% ipython --no-banner

In [1]: import numpy as np

In [2]: from numpy import linalg as LA

In [3]: np.set_printoptions(precision=3, suppress=True, linewidth=100, legacy="1.25")

In [4]: data = np.load("mat.npy")

In [5]: data
Out[5]: 
array([[ 8,  0,  0,  0,  9],
       [ 0,  0,  0,  0,  0],
       [ 0,  0,  0,  0,  0],
       [13,  0,  0,  0,  0],
       [ 0,  0,  0, 16,  0],
       [ 6,  0,  0,  0,  0],
       [ 4,  0,  0,  0,  0],
       [ 0,  0,  0,  4,  8],
       [11,  0,  0,  0,  0],
       [ 7,  0,  0,  0,  0],
       [ 1,  0,  0,  0, 16],
       [ 0,  0,  0,  0, 15],
       [ 0,  0,  0,  0,  0],
       [ 0,  0,  0,  3,  0],
       [11,  0,  0,  0,  0],
       [ 8,  0,  0,  0,  0],
       [ 0,  0,  0, 10,  0],
       [ 0,  0,  0,  0, 21],
       [ 0,  0,  0,  0, 12],
       [ 2,  0,  0,  7,  0]])

In [6]: LA.matrix_rank(data, rtol=0.1)
Out[6]: 3

In [7]: LA.cond(data) > 100
Out[7]: True

In [8]: mat = np.array([[4, 0, 0, 0, 0],
   ...:     [0, 0, 0, 0, -6],
   ...:     [0, 0, 0, 7, 0],
   ...:     [0, -8, 0, 0, 0],
   ...:     [0, 0, 2, 0, 0]])

In [9]: mat
Out[9]: 
array([[ 4,  0,  0,  0,  0],
       [ 0,  0,  0,  0, -6],
       [ 0,  0,  0,  7,  0],
       [ 0, -8,  0,  0,  0],
       [ 0,  0,  2,  0,  0]])

In [10]: x = np.array([3, 1, 0, 4, 1])

In [11]: target = mat @ x

In [12]: c, lr = np.zeros(5), 1 / LA.norm(mat, 2) ** 2

In [13]: for i in range(25):
    ...:     c -= lr * mat.T @ (mat @ c - target)
    ...:     if i % 5 == 0: print(i, round(LA.norm(mat @ c - target), 3))
    ...: 
0 11.444
5 2.136
10 0.507
15 0.12
20 0.029

In [14]: c
Out[14]: array([2.998, 1.   , 0.   , 4.   , 1.   ])

In [15]: print(round(LA.cond(mat), 3))
4.0
